$ ipython --no-banner

In [1]: import numpy as np

In [2]: np.set_printoptions(suppress=True, linewidth=140)

In [3]: mat = np.load("sample5.npy")

In [4]: mat
Out[4]: 
array([[  1,  -4,  16, -64],
       [  1,  -3,   9, -27],
       [  1,  -2,   4,  -8],
       [  1,  -1,   1,  -1],
       [  1,   0,   0,   0],
       [  1,   1,   1,   1]])

In [5]: left, s, Vt = np.linalg.svd(mat)

In [6]: s.round(2)
Out[6]: array([72.56,  3.77,  1.71,  1.07])

In [7]: np.argmax(s[:-1] / (s[1:] + 1e-6)) + 1
Out[7]: np.int64(1)

In [8]: A2 = left[:, :1] @ np.diag(s[:1]) @ Vt[:1]

In [9]: np.linalg.matrix_rank(mat, rtol=0.05)
Out[9]: np.int64(2)

In [10]: A2 = np.c_[mat[:, :3] @ np.array([[-2, 0, 1], [-2, 2, 0], [0, 1, -3]]), np.array([3, 4, 4, 2, 4, 0])]

In [11]: A2
Out[11]: 
array([[  6,   8, -47,   3],
       [  4,   3, -26,   4],
       [  2,   0, -11,   4],
       [  0,  -1,  -2,   2],
       [ -2,   0,   1,   4],
       [ -4,   3,  -2,   0]])

In [12]: np.round(np.linalg.lstsq(mat, A2[:, 0])[0], 2) + 0
Out[12]: array([-2., -2.,  0.,  0.])

In [13]: np.round(np.linalg.norm(np.linalg.qr(mat)[0].T @ A2, axis=0) ** 2 / ((A2 ** 2).sum(axis=0) + 1e-12), 2)
Out[13]: array([1.  , 1.  , 1.  , 0.92])

In [14]: np.linalg.matrix_rank(np.c_[mat, A2])
Out[14]: np.int64(5)

In [15]: np.round(np.linalg.norm(A2 - mat @ np.linalg.lstsq(mat, A2)[0], axis=0), 2) + 0
Out[15]: array([0.  , 0.  , 0.  , 2.23])

In [16]: r0, g = A2[1], A2[5]

In [17]: r0 @ r0
Out[17]: np.int64(717)

In [18]: pr = (r0 @ g) / (r0 @ r0) * r0

In [19]: pr.round(2)
Out[19]: array([ 0.25,  0.19, -1.63,  0.25])

In [20]: np.outer(r0, g)
Out[20]: 
array([[-16,  12,  -8,   0],
       [-12,   9,  -6,   0],
       [104, -78,  52,   0],
       [-16,  12,  -8,   0]])

In [21]: np.round((g - pr) @ r0, 2)
Out[21]: np.float64(0.0)

In [22]: np.linalg.matrix_rank(np.outer(r0, g))
Out[22]: np.int64(1)
